$ python -q
>>> import numpy as np
>>> from numpy import linalg as LA
>>> np.set_printoptions(precision=3, suppress=True, linewidth=100)
>>> feats = np.load("out17.npy")
>>> print(feats)
[[-0.48   0.593 -0.646]
 [-0.087 -0.765 -0.638]
 [-0.873 -0.25   0.419]]
>>> print(LA.eigvals(feats))
[ 1.   +0.j    -0.913+0.408j -0.913-0.408j]
>>> print(np.poly(feats))
[ 1.     0.826 -0.826 -1.   ]
>>> print(round(float(np.einsum("ij,ji->", feats, feats)), 3))
2.335
>>> X = np.load("w.npy")
>>> print(X)
[[ 1  0  3]
 [ 3  3  4]
 [ 5  5  7]
 [ 6  6 10]
 [ 7  9 11]
 [ 7 12 12]
 [10 14 15]
 [12 14 18]
 [12 14 20]
 [14 14 21]
 [16 15 21]
 [19 15 21]
 [19 16 24]
 [22 18 25]
 [23 21 25]
 [24 21 27]
 [27 24 29]
 [28 24 30]
 [31 26 32]
 [34 29 35]
 [35 31 35]
 [36 32 35]
 [39 34 37]
 [40 36 40]]
>>> D = LA.norm(X[:, None] - X[None], axis=-1)
>>> print(np.unravel_index(D.round(6).argmax(), D.shape))
(np.int64(0), np.int64(23))
>>> print(D[:5, :5])
[[ 0.     3.742  7.55  10.488 13.454]
 [ 3.742  0.     4.123  7.348 10.05 ]
 [ 7.55   4.123  0.     3.317  6.   ]
 [10.488  7.348  3.317  0.     3.317]
 [13.454 10.05   6.     3.317  0.   ]]
>>> print(np.flatnonzero(D[10] < D.mean() / 2))
[ 6  7  8  9 10 11 12 13 14]
>>> print((D + 1e9 * np.eye(24)).round(6).argmin(axis=1))
[ 1  0  3  2  5  4  7  8  7  8  9 10 11 14 15 14 17 16 17 20 21 20 23 22]
>>> F = np.load("arr.npy")
>>> print(F)
[[-0.683 -0.305 -0.537  0.39 ]
 [-0.513 -0.447  0.582 -0.446]
 [ 0.085 -0.115 -0.61  -0.779]
 [ 0.513 -0.833 -0.032  0.204]]
>>> # orthonormal columns
>>> print(np.round(np.einsum("ij,ji->", F, F), 3))
2.36
>>> print(round(float(LA.det(2 * F)), 3), np.round(LA.det(F), 3))
-16.0 -1.0
>>> print(np.round(LA.eigvals(F).sum().real, 3))
-1.536
>>> print(np.round(np.poly(F), 3) + 0)
[ 1.     1.536  0.    -1.536 -1.   ]
>>> print(LA.eigvals(F))
[ 1.   +0.j   -1.   +0.j   -0.768+0.64j -0.768-0.64j]
>>> arr = np.load("run1.npy")
>>> print(arr)
[[ 0.6    0.3    0.7  ]
 [-0.2   -1.6    3.4  ]
 [ 0.4   -0.3    1.2  ]
 [ 1.158  0.543  0.537]]
>>> Q = arr.astype(float).copy()
>>> for j in range(3):
...     Q[:, j] -= Q[:, :j] @ (Q[:, :j].T @ Q[:, j])
...     Q[:, j] /= LA.norm(Q[:, j])
... 
>>> print(Q)
[[ 0.435 -0.012  0.876]
 [-0.145 -0.945  0.123]
 [ 0.29  -0.324 -0.346]
 [ 0.84  -0.045 -0.313]]
